% python3 -q
>>> import numpy as np
>>> np.set_printoptions(precision=3, suppress=True, linewidth=140, legacy="1.25")
>>> M = np.loadtxt("layer19.csv", delimiter=",")
>>> print(M)
[[-0.837  0.987  0.721  0.508 -1.     0.197 -0.859  0.985 -0.786  0.149 -0.994  0.996 -0.998]
 [ 0.647 -0.981 -0.611  0.345  0.982  0.706  0.757  0.97  -0.291 -0.585  0.572  0.696  0.998]
 [-0.766  0.766  0.3   -0.462 -0.05   0.178 -0.8   -0.992  0.06  -0.749 -0.735 -0.98  -0.824]
 [ 0.744 -0.986 -0.1   -0.592  0.984 -0.578  0.485 -0.909  0.691  0.31   0.95  -0.946  0.997]
 [-0.726  0.664 -0.537  0.537  0.604  0.947 -0.217  0.706 -0.753 -0.961 -0.912  0.139 -0.493]
 [ 0.159 -0.523 -0.818 -0.07   0.999  0.716  0.67  -0.974  0.31  -0.862  0.879 -0.994  0.859]
 [-0.537  0.995  0.38   0.508 -0.998 -0.345 -0.363  0.856 -0.38   0.762 -0.814  0.975 -1.   ]
 [ 0.617 -0.851 -0.38  -0.1    0.932 -0.139  0.635 -0.217  0.371  0.197  0.869 -0.515  0.937]
 [-0.03  -0.731  0.874 -0.565 -0.974 -0.827 -0.808  0.226  0.159  0.731 -0.706  0.691  0.647]
 [-0.282 -0.797  0.38  -0.371  0.336  0.178 -0.604 -0.397 -0.119 -0.611 -0.641 -0.544  0.909]
 [-0.537 -0.617  0.493 -0.592  0.388  0.06  -0.797 -0.953  0.06  -0.726 -0.701 -0.946  0.786]
 [-0.02   0.949  0.611  0.635 -1.    -0.592 -0.139  0.999 -0.53   0.943 -0.834  1.    -0.995]
 [ 0.935 -0.999  0.67  -0.854  0.808 -0.981  0.345 -0.914  0.91   0.969  0.989 -0.827  1.   ]
 [-0.53   0.923 -0.894  0.544  0.984  0.938  0.598 -0.827 -0.345 -0.948  0.207 -0.949 -0.898]
 [-0.149  0.701  0.653  0.188 -0.995 -0.565 -0.47   0.949 -0.282  0.789 -0.774  0.984 -0.914]
 [ 0.811 -0.966  0.273 -0.691  0.854 -0.905  0.414 -0.949  0.827  0.864  0.973 -0.91   0.983]
 [-0.501 -0.282  0.188  0.02  -0.1    0.592 -0.558  0.47  -0.478 -0.757 -0.859  0.197  0.501]
 [-0.623  0.917 -0.915  0.965  0.388  0.997  0.735  1.    -0.967 -0.979 -0.964  0.999 -0.874]
 [-0.31   0.139 -0.749  0.647  0.909  0.943  0.478  0.917 -0.686 -0.925 -0.551  0.493  0.319]
 [-0.675  0.675  0.388  0.501 -0.974  0.675 -0.658  0.99  -0.797 -0.565 -0.982  0.986 -0.786]
 [-0.962  0.998  0.943  0.03  -1.    -0.345 -0.987  0.629 -0.735  0.207 -0.999  0.975 -1.   ]
 [ 0.07   0.831 -0.635  0.716 -0.178  0.641  0.691  0.966 -0.47  -0.05   0.03   0.933 -0.894]
 [ 0.207 -0.874 -0.282 -0.641  0.993 -0.1    0.08  -0.997  0.635 -0.585  0.856 -0.998  0.965]
 [ 0.789  0.797 -0.915  0.954 -0.06   0.762  0.985  1.    -0.647  0.691  0.811  1.    -0.879]
 [ 0.129 -0.585  0.345 -0.226 -0.291 -0.345 -0.226  0.1    0.1    0.264 -0.07   0.178  0.641]]
>>> other = np.c_[M[:, :8] @ np.array([[-8, -7, -1, -7, 7, 8, 5, -9],
...     [2, 6, -8, -8, 6, -7, 8, 0],
...     [-4, 9, 0, -6, 1, -7, 4, -1],
...     [-5, 5, 9, -4, 4, 9, -7, 0],
...     [5, -1, 9, -1, 7, -4, 8, -7],
...     [-7, -6, 1, 4, 0, -7, 5, -8],
...     [8, 5, 0, 5, 0, -3, 7, 5],
...     [-1, 1, -9, 8, -4, -9, -8, 1]]), np.array([-4, 6, -2, 3, 3, -1, -8, -8, 9, -5, 7, 3, -6, 8, 5, 8, -9, 9, 1, -5, 2, 6, 8, 2, 5])]
>>> print(other)
[[-10.99   17.318 -20.155  -3.022  -8.124 -17.747 -17.869   8.926  -4.   ]
 [ -1.365 -14.652  11.12   18.992   2.406  -0.446  -0.547 -12.979   6.   ]
 [  1.866   4.338  -0.864 -11.892   1.304  -7.466   9.558   0.528  -2.   ]
 [  9.191 -10.984  18.275  -2.495   7.348  15.062  15.225  -7.344   3.   ]
 [  0.548   0.253   0.276   8.591   1.917 -16.612  -1.825  -5.112   3.   ]
 [  7.621 -14.882  21.868   5.682   7.766   7.777  17.883 -10.958  -1.   ]
 [ -4.109  17.798 -19.882  -3.862  -5.787  -9.557 -15.859  13.24   -8.   ]
 [  6.312 -10.485  15.493   5.12    5.825   9.946   8.399  -7.627  -8.   ]
 [ -7.664   2.987 -10.834  -1.492 -13.704   3.749 -17.938   9.016   9.   ]
 [ -3.004  -6.064  10.094   1.734  -3.92    0.119  -1.143  -5.035  -5.   ]
 [  0.147  -4.152  12.274  -3.652  -2.808   0.24    3.944  -3.794   7.   ]
 [ -6.528  19.364 -20.44   -7.729  -2.291  -5.795 -14.434  11.609   3.   ]
 [  6.693  -4.89   13.888  -9.476   7.117  12.923  16.627  -6.082  -6.   ]
 [ 10.907  -0.527  15.279  -1.344  13.306  -4.4    20.714  -6.565   8.   ]
 [ -6.687  15.05  -21.828  -5.258  -6.193  -8.174 -15.508  10.772   5.   ]
 [  8.809  -6.774  16.02   -6.819   7.164  15.338  15.053  -5.189   8.   ]
 [ -6.986  -2.165  -1.601   7.993  -7.511  -9.47   -9.655  -2.035  -9.   ]
 [  5.494   4.758  -2.539  13.93    2.802 -16.049  -0.96    0.505   9.   ]
 [  3.37   -3.762   5.892  15.553   3.198 -12.311   0.034  -7.061   1.   ]
 [-13.156   9.396 -17.217   3.297  -9.061 -16.097 -16.873   4.805  -5.   ]
 [ -5.34   20.123 -21.758  -7.311  -9.199 -17.298 -14.93   13.169   2.   ]
 [ -0.753   3.114  -9.929   7.733   2.595  -8.91   -1.664   0.544   6.   ]
 [  8.231 -13.426  18.826   0.83    4.298   9.44   13.382  -8.329   8.   ]
 [ -4.582  -2.793  -7.357   5.808   8.786  -1.325   2.208  -5.937   2.   ]
 [ -3.4    -1.107  -1.347   1.192  -5.603   4.035  -7.508   2.261   5.   ]]
>>> print(np.round(np.linalg.norm(other - M @ np.linalg.lstsq(M, other)[0], axis=0), 3) + 0)
[ 0.     0.     0.     0.     0.     0.     0.     0.    19.124]
>>> print(np.linalg.matrix_rank(other))
9
>>> print(np.linalg.norm(np.linalg.qr(M)[0].T @ other, axis=0) ** 2 / ((other ** 2).sum(axis=0) + 1e-12))
[1.    1.    1.    1.    1.    1.    1.    1.    0.583]
>>> G = M.T @ M
>>> print(np.linalg.matrix_rank(G))
13
>>> print(np.linalg.eigvalsh(G)[::-1])
[89.191 37.566 23.989 13.087  2.096  0.842  0.585  0.365  0.313  0.214  0.107  0.059  0.022]
>>> print((M @ M.T).shape)
(25, 25)
>>> print(np.round(np.trace(G), 3), round(float((M ** 2).sum()), 3))
168.436 168.436
